$ ipython --no-banner

In [1]: import numpy as np

In [2]: np.set_printoptions(precision=2, suppress=True, linewidth=120)

In [3]: X = np.array([[-0.11, -14.77, 2.43],
   ...:     [-2.51, 0.59, -1.34],
   ...:     [1.75, 1.67, -0.57],
   ...:     [3.67, 3.06, -1.31],
   ...:     [3.88, 1.54, -3.39],
   ...:     [4.38, 2.05, -2.39],
   ...:     [-1.57, 0.93, -0.26],
   ...:     [0.85, -15.74, -0.02],
   ...:     [-1.41, -15.79, 0.61],
   ...:     [3.21, 1.99, -0.7],
   ...:     [-1.27, -15.06, 2.18],
   ...:     [-1.17, -16.54, 2.4],
   ...:     [4.21, 2.7, -2.37],
   ...:     [-0.92, 2.25, -2.25],
   ...:     [-0.82, 1.34, -1.28],
   ...:     [1.75, -13.2, 5.16]])

In [4]: x0 = np.array([0, 0, -2])

In [5]: rhs = X @ x0

In [6]: np.round(np.linalg.pinv(X) @ X, 2) + 0
Out[6]: 
array([[1., 0., 0.],
       [0., 1., 0.],
       [0., 0., 1.]])

In [7]: rng = np.random.default_rng(942)

In [8]: rhs = rhs + 0.1 * rng.normal(size=16)

In [9]: rhs
Out[9]: 
array([ -5.07,   2.65,   1.13,   2.55,   6.79,   4.79,   0.54,  -0.11,  -1.28,   1.44,  -4.36,  -4.81,   4.68,   4.65,
         2.71, -10.26])

In [10]: b, *_ = np.linalg.lstsq(X, rhs)

In [11]: np.round(X.T @ (rhs - X @ b), 2) + 0
Out[11]: array([0., 0., 0.])

In [12]: b
Out[12]: array([-0.01,  0.01, -2.  ])

In [13]: Y = X / np.linalg.norm(X, axis=1)
Traceback (most recent call last):
  Cell In[13], line 1
    Y = X / np.linalg.norm(X, axis=1)
ValueError: operands could not be broadcast together with shapes (16,3) (16,) 


In [14]: Y = X / np.linalg.norm(X, axis=1, keepdims=True)

In [15]: cov = Y @ Y.T

In [16]: np.round(np.degrees(np.arccos(np.clip(cov[9, 3], -1, 1))), 2)
Out[16]: np.float64(9.19)

In [17]: np.argwhere(np.triu(np.abs(cov) > 0.95, 1))
Out[17]: 
array([[ 0,  7],
       [ 0,  8],
       [ 0, 10],
       [ 0, 11],
       [ 0, 15],
       [ 2,  3],
       [ 2,  9],
       [ 2, 12],
       [ 3,  5],
       [ 3,  9],
       [ 3, 12],
       [ 4,  5],
       [ 4, 12],
       [ 5,  9],
       [ 5, 12],
       [ 7,  8],
       [ 7, 10],
       [ 7, 11],
       [ 8, 10],
       [ 8, 11],
       [ 9, 12],
       [10, 11],
       [10, 15],
       [11, 15],
       [13, 14]])

In [18]: r0 = np.array([0, 0, 1])

In [19]: np.correlate(X[1], X[6], "full")
Out[19]: array([ 0.65, -2.49,  4.84, -2.17,  2.1 ])

In [20]: np.cross(X[1, :3], X[6, :3])
Out[20]: array([ 1.09,  1.45, -1.41])

In [21]: np.polyval(r0, X[1])
Out[21]: array([1., 1., 1.])

In [22]: Xs = (X - X.mean(axis=0)) / X.std(axis=0)

In [23]: Xs.std(axis=0)
Out[23]: array([1., 1., 1.])

In [24]: b = np.linalg.lstsq(np.delete(Xs, 0, axis=1), Xs[:, 0])[0]

In [25]: np.abs(b).argmax()
Out[25]: np.int64(0)

In [26]: mat = np.load("layer7.npy")

In [27]: mat
Out[27]: 
array([[ 1.68,  0.13,  0.48, -0.96, -0.12],
       [ 0.14,  1.31, -1.12, -0.01, -1.01],
       [-0.98,  0.22,  0.98, -1.08, -0.92],
       [ 0.14,  1.22,  1.2 ,  0.99,  0.26],
       [ 0.42, -0.85,  0.33,  0.97, -1.43]])

In [28]: q = mat.astype(float).copy()

In [29]: for j in range(5):
    ...:     q[:, j] -= q[:, :j] @ (q[:, :j].T @ q[:, j])
    ...:     q[:, j] /= np.linalg.norm(q[:, j])
    ...: 

In [30]: np.round(q.T @ mat, 2) + 0
Out[30]: 
array([[2., 0., 0., 0., 0.],
       [0., 2., 0., 0., 0.],
       [0., 0., 2., 0., 0.],
       [0., 0., 0., 2., 0.],
       [0., 0., 0., 0., 2.]])

In [31]: ang = np.radians(135)

In [32]: R = np.eye(5)

In [33]: R[1, 1] = R[4, 4] = np.cos(ang)

In [34]: R[1, 4], R[4, 1] = -np.sin(ang), np.sin(ang)

In [35]: R
Out[35]: 
array([[ 1.  ,  0.  ,  0.  ,  0.  ,  0.  ],
       [ 0.  , -0.71,  0.  ,  0.  , -0.71],
       [ 0.  ,  0.  ,  1.  ,  0.  ,  0.  ],
       [ 0.  ,  0.  ,  0.  ,  1.  ,  0.  ],
       [ 0.  ,  0.71,  0.  ,  0.  , -0.71]])

In [36]: Y = mat @ R.T

In [37]: Y
Out[37]: 
array([[ 1.68, -0.01,  0.48, -0.96,  0.18],
       [ 0.14, -0.21, -1.12, -0.01,  1.64],
       [-0.98,  0.5 ,  0.98, -1.08,  0.81],
       [ 0.14, -1.05,  1.2 ,  0.99,  0.68],
       [ 0.42,  1.62,  0.33,  0.97,  0.41]])

In [38]: np.abs(Y - mat).max(axis=0)
Out[38]: array([0.  , 2.47, 0.  , 0.  , 2.65])

In [39]: np.linalg.svd(mat, compute_uv=False), np.linalg.svd(Y, compute_uv=False)
Out[39]: (array([2., 2., 2., 2., 2.]), array([2., 2., 2., 2., 2.]))

In [40]: M = np.load("run11.npy")

In [41]: M
Out[41]: 
array([[0., 0., 0., 0., 2.],
       [0., 0., 0., 0., 3.],
       [0., 0., 0., 0., 0.],
       [0., 0., 0., 0., 0.],
       [2., 3., 0., 0., 0.]])

In [42]: U, s, Vh = np.linalg.svd(M)

In [43]: np.argmax(s[:-1] / (s[1:] + 1e-6)) + 1
Out[43]: np.int64(2)

In [44]: s
Out[44]: array([ 3.61,  3.61,  0.  , -0.  ,  0.  ])

In [45]: Y = U[:, :2] @ np.diag(s[:2]) @ Vh[:2]

In [46]: np.linalg.matrix_rank(M, rtol=0.05)
Out[46]: np.int64(2)

In [47]: round(float(np.linalg.norm(M - Y, 2)), 2), s[2]
Out[47]: (0.0, np.float64(0.0))

In [48]: round(float(np.linalg.norm(M - Y) / np.linalg.norm(M)), 2)
Out[48]: 0.0

In [49]: data = np.load("out17.npy")

In [50]: data
Out[50]: 
array([[ 2,  0,  0,  0,  0,  0],
       [ 0, -5,  0,  0,  0,  0],
       [ 0,  0,  5,  0,  0,  0],
       [ 0,  0,  0,  0,  0,  0],
       [ 0,  0,  0,  0, -1,  0],
       [ 0,  0,  0,  0,  0,  5]])

In [51]: r0 = np.array([3, 3])

In [52]: np.round(np.correlate(mat[4], mat[3], "full"), 2) + 0
Out[52]: array([ 0.11,  0.19, -0.25,  0.07,  0.  ,  0.04, -0.49, -1.61, -0.2 ])

In [53]: np.cross(mat[4, :3], mat[3, :3])
Out[53]: array([-1.43, -0.46,  0.63])

In [54]: np.all(np.linalg.eigvalsh(data) > 0)
Out[54]: np.False_

In [55]: m1 = np.loadtxt("dump.csv", delimiter=",")

In [56]: m1
Out[56]: 
array([[ 0.31, -1.5 , -1.57, -1.64, -2.04, -1.2 , -0.63,  1.67,  1.62],
       [ 0.73, -1.2 , -1.51, -2.13, -1.61, -1.1 , -0.57,  1.51,  1.68],
       [-1.69,  3.09,  3.25,  2.43,  2.77,  0.74,  1.14, -2.43, -2.33],
       [-0.84,  2.31,  2.22,  1.72,  2.14,  0.85,  0.48, -1.85, -2.74],
       [-0.98,  2.62,  2.07,  2.26,  2.61,  0.76,  1.5 , -2.28, -2.46],
       [ 1.91, -4.18, -4.31, -4.41, -4.21, -2.33, -2.67,  4.56,  4.75],
       [-0.52, -0.08,  0.13, -0.59,  0.23, -0.02, -0.19, -0.33,  0.11],
       [-0.93,  1.87,  2.1 ,  1.8 ,  1.98,  1.23,  1.42, -1.77, -2.07],
       [ 1.92, -3.79, -4.21, -3.95, -4.33, -2.76, -1.9 ,  4.15,  3.7 ],
       [-0.25, -0.54, -1.03, -0.59, -1.17, -0.54, -0.59,  0.43,  1.11],
       [ 0.66, -1.54, -1.2 , -1.07, -1.29, -0.46, -0.1 ,  1.02,  1.6 ],
       [-1.11,  1.93,  1.87,  1.96,  2.27,  1.03,  1.1 , -1.71, -2.22],
       [-2.56,  4.32,  4.46,  3.56,  4.7 ,  2.67,  1.56, -4.15, -4.6 ],
       [ 0.76, -0.91, -0.68, -0.9 , -1.29, -0.48, -0.56,  1.48,  1.16],
       [ 0.29, -0.6 , -0.33, -0.58, -0.76,  0.3 , -0.18,  0.61,  0.5 ],
       [-0.94,  2.  ,  2.07,  1.56,  1.81,  1.01,  1.15, -1.93, -2.08],
       [ 2.27, -4.73, -4.7 , -4.52, -4.88, -2.31, -2.14,  4.81,  5.13],
       [-0.92,  1.13,  1.51,  0.96,  1.53,  0.49,  0.73, -1.57, -1.96],
       [ 1.04, -3.02, -2.81, -2.51, -2.34, -1.67, -1.39,  2.58,  3.02],
       [ 1.02, -0.67, -0.69, -1.11, -1.35, -1.04, -0.38,  1.05,  0.39],
       [ 1.16, -0.9 , -1.25, -0.86, -1.02, -0.81, -0.62,  1.4 ,  0.83],
       [ 0.13, -0.21, -0.32,  0.08, -0.23, -0.51, -0.34,  0.06,  0.33],
       [-1.18,  2.72,  3.35,  2.1 ,  2.37,  1.19,  1.69, -1.98, -2.34],
       [-1.14,  2.04,  2.5 ,  2.28,  2.36,  0.76,  1.52, -2.59, -2.57],
       [ 0.56, -0.88, -0.73, -0.81, -1.08, -0.9 , -0.61,  1.45,  1.5 ]])

In [57]: Y = m1 / np.sqrt((m1 ** 2).mean(axis=1, keepdims=True))

In [58]: np.linalg.norm(Y, axis=1)
Out[58]: array([3., 3., 3., 3., 3., 3., 3., 3., 3., 3., 3., 3., 3., 3., 3., 3., 3., 3., 3., 3., 3., 3., 3., 3., 3.])

In [59]: Y = np.array([[4, 4, -2],
    ...:     [5, 0, 5],
    ...:     [2, 5, -4],
    ...:     [-5, 3, -4],
    ...:     [-4, 5, -5],
    ...:     [1, -4, -2],
    ...:     [-1, 1, -1],
    ...:     [1, 5, 0],
    ...:     [-5, 5, 3]])

In [60]: np.einsum("ij->j", m1)
Out[60]: array([-0.3 , -0.72,  0.19, -4.96, -2.83, -5.1 , -0.58,  4.19,  2.06])

In [61]: np.linalg.matrix_rank(m1 @ Y)
Out[61]: np.int64(3)

In [62]: np.vstack([m1, Y.T]).shape
Out[62]: (28, 9)

In [63]: np.linalg.matrix_rank(np.vstack([m1, Y.T]))
Out[63]: np.int64(9)

In [64]: [round(float(x), 2) for x in np.linalg.svd(m1, compute_uv=False)[:3]]
Out[64]: [30.75, 2.01, 1.84]

In [65]: np.abs(np.linalg.svd(m1)[2][-1])
Out[65]: array([0.54, 0.13, 0.2 , 0.25, 0.03, 0.03, 0.21, 0.66, 0.32])

In [66]: round(np.log10(np.linalg.cond(m1)))
Out[66]: 2

In [67]: x0 = np.array([2, -3, 0, -2, 2, -2, -1, -3, -3])

In [68]: rhs = m1 @ x0

In [69]: b, lr = np.zeros(9), 1 / np.linalg.norm(m1, 2) ** 2

In [70]: for i in range(40):
    ...:     b -= lr * m1.T @ (m1 @ b - rhs)
    ...:     if i % 10 == 0: print(i, round(np.linalg.norm(m1 @ b - rhs), 2))
    ...: 
0 8.71
10 8.51
20 8.3
30 8.11

In [71]: b
Out[71]: array([ 0.05, -0.03, -0.06, -0.03,  0.22, -0.1 , -0.02, -0.28, -0.48])

In [72]: arr = np.loadtxt("m.csv", delimiter=",")

In [73]: arr
Out[73]: 
array([[-18.05, -20.92, -13.07, -11.01,  -4.01, -23.01,  -8.14],
       [-18.03, -20.99, -12.96, -11.03,  -4.04, -23.01,  -7.97],
       [-11.96, -13.02,  -6.  ,  -4.06,   1.94, -15.08,  -7.03],
       [-23.89, -26.07, -12.03,  -8.03,   4.1 , -30.01, -14.05],
       [-24.  , -32.02, -28.05, -28.  , -23.96, -31.98,  -4.01],
       [ -5.98,  -5.02,   1.  ,   2.98,   7.93,  -7.  ,  -6.02],
       [-23.96, -28.96, -20.05, -18.  ,  -9.93, -30.97,  -8.96],
       [-29.94, -27.96,  -2.88,   4.99,  26.  , -36.06, -25.02],
       [ -6.02,  -4.94,   1.03,   2.97,   8.02,  -6.94,  -6.  ],
       [-24.03, -28.98, -20.05, -17.97,  -9.96, -30.86,  -8.95]])

In [74]: x0 = np.array([5, 4, -2, -9, 3, -8, 5])

In [75]: a = np.maximum(arr @ x0, 0)

In [76]: np.maximum(arr @ (3 * x0), 0)
Out[76]: array([247.95, 249.57,  83.91, 164.19, 671.79,   0.  , 418.89,   0.  ,   0.  , 414.03])

In [77]: np.flatnonzero(a > 1e-9)
Out[77]: array([0, 1, 2, 3, 4, 6, 9])

In [78]: a
Out[78]: array([ 82.65,  83.19,  27.97,  54.73, 223.93,   0.  , 139.63,   0.  ,   0.  , 138.01])

In [79]: arr.T @ a
Out[79]: array([-16670.  , -20479.63, -14832.52, -13644.02,  -8515.33, -21624.82,  -5685.61])

In [80]: np.maximum(arr @ x0, 0) - np.maximum(-arr @ x0, 0)
Out[80]: array([ 82.65,  83.19,  27.97,  54.73, 223.93, -29.11, 139.63, -59.31, -29.07, 138.01])

In [81]: np.tanh(arr @ x0)
Out[81]: array([ 1.,  1.,  1.,  1.,  1., -1.,  1., -1., -1.,  1.])

In [82]: x0 = np.array([-1, -2, -3, -5, 2, -3, -9])

In [83]: np.linalg.norm(arr @ x0) <= np.linalg.norm(arr, 2) * np.linalg.norm(x0) + 1e-9
Out[83]: np.True_

In [84]: x0 @ arr
Traceback (most recent call last):
  Cell In[84], line 1
    x0 @ arr
ValueError: matmul: Input operand 1 has a mismatch in its core dimension 0, with gufunc signature (n?,k),(k,m?)->(n?,m?) (size 10 is different from 7)


In [85]: arr @ x0
Out[85]: array([288.42, 286.72, 188.69, 376.95, 396.3 ,  89.16, 385.72, 454.91,  88.82, 385.2 ])
